$ python -q
>>> import numpy as np
>>> from numpy import linalg as LA
>>> np.set_printoptions(precision=3, suppress=True, linewidth=100)
>>> rd = lambda a: np.round(a, 3) + 0
>>> A = np.load("dump.npy")
>>> A
array([[ 1.   ,  0.99 , -0.414, -0.999,  0.914, -0.544,  0.757,  0.05 ],
       [-0.282,  0.515,  0.675, -0.986,  0.94 ,  0.701,  0.996,  0.793],
       [-0.119,  0.05 ,  0.05 , -0.438,  0.178,  0.254,  0.501,  0.397],
       [-0.711, -0.188,  0.235, -0.68 ,  0.354,  0.67 ,  0.903,  0.818],
       [ 0.446,  0.129, -0.789, -0.731, -0.762,  0.578, -0.207,  0.954],
       [ 0.647,  0.837,  0.493, -0.998,  0.959,  0.68 ,  0.997,  0.883],
       [ 1.   ,  0.98 , -0.319, -0.879,  0.735, -0.969, -0.93 , -0.989],
       [-0.551, -0.485,  0.68 ,  0.98 ,  0.245, -0.786, -0.824, -0.987],
       [-0.991, -0.922,  0.907,  0.999,  0.273, -0.598, -0.592, -0.99 ],
       [ 0.604,  0.604,  0.872, -0.11 ,  0.957, -0.793,  0.592, -0.987],
       [ 0.929,  0.658,  0.04 , -0.03 ,  0.388, -0.782, -0.731, -0.917],
       [ 0.991,  0.941, -0.623, -0.998,  0.578,  0.217,  0.797,  0.881],
       [-0.998, -0.992, -0.915,  0.998, -0.999,  0.905, -0.98 ,  0.992],
       [ 0.944,  0.864, -0.273, -0.992,  0.691,  0.264,  0.874,  0.774],
       [-0.454, -0.168,  0.493,  0.388,  0.438, -0.149,  0.3  , -0.585],
       [-0.907, -0.915, -0.774,  0.994, -0.987,  0.168, -0.989,  0.485],
       [-0.995, -0.945,  0.446,  0.989, -0.658,  0.43 , -0.31 , -0.07 ],
       [-0.999, -0.952,  0.808,  0.969,  0.04 ,  0.68 ,  0.797,  0.1  ],
       [-0.999, -0.988,  0.909,  1.   , -0.572, -0.827, -0.984, -0.999],
       [ 1.   ,  0.996, -0.47 , -1.   ,  0.951, -0.598,  0.84 ,  0.1  ],
       [-0.422,  0.04 ,  0.797,  0.168,  0.851, -0.336,  0.726, -0.867],
       [-0.994, -0.926, -0.658,  0.354, -0.94 ,  0.968,  0.658,  0.998],
       [ 0.966,  0.753, -0.946, -0.987, -0.811,  0.635, -0.197,  0.992],
       [ 0.974,  0.837, -0.611, -0.959,  0.119, -0.139, -0.01 ,  0.537],
       [-0.964, -0.938, -0.974,  0.8  , -0.998,  0.954, -0.894,  0.999],
       [-0.515, -0.371, -0.06 ,  0.493, -0.345,  0.149, -0.207,  0.178],
       [ 0.968,  0.963,  0.319, -1.   ,  0.979,  0.565,  0.998,  0.894],
       [ 0.647,  0.478,  0.47 , -0.129,  0.696, -0.598,  0.04 , -0.876],
       [ 0.658,  0.446,  0.854,  0.808,  0.9  , -0.929, -0.523, -0.998],
       [-0.793, -0.731,  0.371,  0.99 , -0.478, -0.604, -0.914, -0.938]])
>>> x0 = np.array([2, 2, 0, 2, 2, 0, 0, 3])
>>> np.sign((A @ x0).round(6))
array([ 1.,  1.,  1.,  1.,  1.,  1.,  1., -1., -1.,  1.,  1.,  1., -1.,  1., -1., -1., -1., -1.,
       -1.,  1., -1., -1.,  1.,  1., -1., -1.,  1.,  1.,  1., -1.])
>>> LA.norm(A @ x0) <= LA.norm(A, 2) * LA.norm(x0) + 1e-9
np.True_
